% python3 -q
>>> import numpy as np
>>> from numpy import linalg as LA
>>> np.set_printoptions(precision=3, suppress=True, linewidth=140)
>>> m1 = np.loadtxt("sample18.csv", delimiter=",")
>>> print(m1)
[[ 1.611 -1.774  6.982  1.04 ]
 [ 3.375  5.127  2.363  5.308]
 [-3.6    6.015  0.178 -2.023]
 [ 5.883  1.491  1.318 -4.62 ]
 [-4.315 -0.802  4.508 -4.47 ]]
>>> u, g = m1[4], m1[3]
>>> print(round(u @ u, 3))
59.565
>>> print(round(u @ g, 3))
0.012
>>> p = (u @ g) / (u @ u) * u
>>> print(g - p)
[ 5.884  1.491  1.317 -4.619]
>>> print(LA.matrix_rank(np.outer(u, g)))
1
>>> print(round(float((g - p) @ u), 3))
-0.0
>>> P = m1 @ LA.solve(m1.T @ m1, m1.T)
>>> print(np.diag(P))
[0.735 0.807 0.791 0.999 0.668]
>>> print(np.round(LA.eigvalsh(P), 3) + 0)
[0. 1. 1. 1. 1.]
>>> print(np.round((np.eye(5) - P) @ m1, 3) + 0)
[[0. 0. 0. 0.]
 [0. 0. 0. 0.]
 [0. 0. 0. 0.]
 [0. 0. 0. 0.]
 [0. 0. 0. 0.]]
>>> print(np.allclose(P @ P, P))
True
>>> print(LA.matrix_rank(np.eye(5) - P))
1
>>> print(m1.sum(axis=0))
[ 2.954 10.057 15.349 -4.765]
>>> np.zeros(5, 4)
Traceback (most recent call last):
  File "<python-input-19>", line 1, in <module>
    np.zeros(5, 4)
    ~~~~~~~~^^^^^^
TypeError: Cannot interpret '4' as a data type
>>> print(m1.shape)
(5, 4)
>>> print(m1.sum(axis=1))
[ 7.859 16.173  0.57   4.072 -5.079]
>>> print(np.unravel_index(np.abs(m1).argmax(), m1.shape))
(np.int64(0), np.int64(2))
>>> print(np.abs(m1).max())
6.982
>>> print(m1.mean(axis=0))
[ 0.591  2.011  3.07  -0.953]
>>> print(np.count_nonzero(m1))
20
>>> print(np.round(LA.norm(m1), 3))
17.313
>>> t3 = np.stack([m1, -3 * m1, m1[::-1]])
>>> print(LA.matrix_rank(t3.reshape(3, -1)))
2
>>> print(np.einsum("bij,cij->bc", t3, t3))
[[ 299.752 -899.255  108.041]
 [-899.255 2697.766 -324.123]
 [ 108.041 -324.123  299.752]]
>>> print(LA.norm(t3, axis=(1, 2)))
[17.313 51.94  17.313]
>>> print(t3.shape)
(3, 5, 4)
>>> X = np.load("a.npy")
>>> print(X)
[[1 0 1 0 0]
 [0 1 0 1 0]
 [1 0 1 0 1]
 [0 1 0 1 0]
 [0 0 1 0 1]]
>>> print(np.round(LA.eigvals(X).sum().real, 3))
5.0
>>> print(np.einsum("ii->", X))
5
>>> rng = np.random.default_rng(63714)
>>> z = rng.permutation(5)
>>> print(z)
[0 1 2 4 3]
>>> M2 = X[z][:, z]
>>> print(np.diag(M2))
[1 1 1 1 1]
>>> print(np.trace(M2))
5
>>> print(M2)
[[1 0 1 0 0]
 [0 1 0 0 1]
 [1 0 1 1 0]
 [0 0 1 1 0]
 [0 1 0 0 1]]
>>> U, sv, vt = LA.svd(X)
>>> vecs = vt[:(sv > 1e-8).sum()]
>>> vec = X[0] + -2 * X[3] + rng.integers(2) * np.eye(5)[3]
>>> print(vec)
[ 1. -2.  1. -2.  0.]
>>> print(np.allclose(vecs.T @ vecs @ vec, vec))
True
>>> print(np.round(vecs.T @ vecs, 3) + 0)
[[1.  0.  0.  0.  0. ]
 [0.  0.5 0.  0.5 0. ]
 [0.  0.  1.  0.  0. ]
 [0.  0.5 0.  0.5 0. ]
 [0.  0.  0.  0.  1. ]]
>>> print(np.diag(vecs.T @ vecs))
[1.  0.5 1.  0.5 1. ]
>>> print(round(LA.norm(vec - vecs.T @ vecs @ vec), 3))
0.0
>>> M2 = X / LA.norm(X, axis=1, keepdims=True)
>>> cov = M2 @ M2.T
>>> print((cov - 2 * np.eye(5)).round(6).argmax(axis=1))
[2 3 0 1 2]
>>> print(LA.norm(M2, axis=1))
[1. 1. 1. 1. 1.]
>>> O, _ = LA.qr(np.array([[0.7, -1.0, -1.2, -0.8],
...     [-1.6, 1.8, 0.4, 0.4],
...     [2.2, -2.4, 0.5, 0.3],
...     [0.7, -0.4, 0.0, -0.9]]))
>>> w = np.array([3, 2, 2, 3])
>>> mat = O @ np.diag(w) @ O.T
>>> print(mat)
[[ 2.243  0.209  0.352  0.127]
 [ 0.209  2.941 -0.107 -0.006]
 [ 0.352 -0.107  2.732  0.246]
 [ 0.127 -0.006  0.246  2.084]]
>>> # symmetric
>>> w, vecs = LA.eigh(mat)
>>> print(np.round(vecs.T @ mat @ vecs, 3) + 0)
[[2. 0. 0. 0.]
 [0. 2. 0. 0.]
 [0. 0. 3. 0.]
 [0. 0. 0. 3.]]
>>> print(np.unique(w.round(6) + 0, return_counts=True)[1])
[2 2]
>>> print(LA.svd(mat, compute_uv=False))
[3. 3. 2. 2.]
>>> A = np.load("block11.npy")
>>> print(A)
[[ 0.  0. -3.  3. -3.]
 [ 0.  0. -2. -2.  0.]
 [-3. -2.  0.  0.  0.]
 [ 3. -2.  0.  0.  0.]
 [-3.  0.  0.  0.  0.]]
>>> print(LA.matrix_rank(A))
4
>>> print(A.shape)
(5, 5)
>>> print(A - A[0])
[[ 0.  0.  0.  0.  0.]
 [ 0.  0.  1. -5.  3.]
 [-3. -2.  3. -3.  3.]
 [ 3. -2.  3. -3.  3.]
 [-3.  0.  3. -3.  3.]]
>>> print(round(float(LA.norm(A)), 3))
8.367
>>> print(np.count_nonzero(A))
10
>>> w, vecs = LA.eigh(mat)
>>> vec = np.array([0, -1, 0, 1])
>>> print(vecs * np.sqrt(w) @ vecs.T)
[[ 1.491  0.066  0.112  0.04 ]
 [ 0.066  1.713 -0.034 -0.002]
 [ 0.112 -0.034  1.647  0.078]
 [ 0.04  -0.002  0.078  1.441]]
>>> print(LA.eigvalsh(mat[1:, 1:]))
[2.    2.757 3.   ]
>>> print(round(float(vec @ mat @ vec), 3))
5.038
>>> U, sv, vt = LA.svd(A)
>>> print(sv.round(3) + 0)
[5.196 5.196 2.828 2.828 0.   ]
>>> print(np.argmax(sv[:-1] / (sv[1:] + 1e-6)) + 1)
4
>>> M2 = U[:, :4] @ np.diag(sv[:4]) @ vt[:4]
>>> print(LA.matrix_rank(A, rtol=0.05))
4
>>> print(LA.matrix_rank(M2))
4
>>> print(np.round(np.abs(A - M2).max(), 3))
0.0
>>> print(np.round(LA.norm(A - M2, 2), 3), round(sv[4], 3))
0.0 0.0
>>> w, vecs = LA.eigh(A)
>>> vec = np.array([2, 3, 0, -3, 2])
>>> print((np.sign(vecs[:, -1].round(6)) == np.sign(vecs[0, -1].round(6))).astype(int))
[1 0 0 1 0]
>>> print(np.abs(A).sum(axis=1).max(), round(float(np.abs(w).max()), 3))
9.0 5.196
>>> feats = np.vander(np.arange(5) - 2, 3, increasing=True)
>>> print(feats)
[[ 1 -2  4]
 [ 1 -1  1]
 [ 1  0  0]
 [ 1  1  1]
 [ 1  2  4]]
>>> M2 = np.c_[feats[:, :1] @ np.array([[2]]), np.array([0, 3, 3, 3, -2])]
>>> print(M2)
[[ 2  0]
 [ 2  3]
 [ 2  3]
 [ 2  3]
 [ 2 -2]]
>>> print(LA.matrix_rank(np.c_[feats, M2]))
4
>>> print(LA.matrix_rank(M2))
2
>>> print(LA.norm(LA.qr(feats)[0].T @ M2, axis=0) ** 2 / ((M2 ** 2).sum(axis=0) + 1e-12))
[1.    0.958]
>>> E = np.load("mat.npy")
>>> print(E)
[[ 1  0  0  0  0]
 [ 0 -5  0  0  0]
 [ 0  0  3  0  0]
 [ 0  0  0 -3  0]
 [ 0  0  0  0 -2]]
>>> # 5 groups of indices that never mix
>>> print(round(LA.eigvalsh(E).min(), 3))
-5.0
>>> print([round(float(LA.det(E[:i, :i])), 2) + 0 for i in range(1, 6)])
[1.0, -5.0, -15.0, 45.0, -90.0]
>>> w, vecs = LA.eig(E)
>>> print(np.sort(LA.eigvals(E @ E)))
[ 1.  4.  9.  9. 25.]
>>> print((E + E.T) / 2)
[[ 1.  0.  0.  0.  0.]
 [ 0. -5.  0.  0.  0.]
 [ 0.  0.  3.  0.  0.]
 [ 0.  0.  0. -3.  0.]
 [ 0.  0.  0.  0. -2.]]
>>> print(E @ E)
[[ 1  0  0  0  0]
 [ 0 25  0  0  0]
 [ 0  0  9  0  0]
 [ 0  0  0  9  0]
 [ 0  0  0  0  4]]
>>> print(np.allclose(E, E.T))
True
>>> print(np.sort(np.abs(LA.eigvals(E))))
[1. 2. 3. 3. 5.]
>>> print(np.trace(E))
-6
>>> print(np.allclose(E @ E.T, E.T @ E))
True
>>> print(np.round(LA.det(E), 3))
-90.0
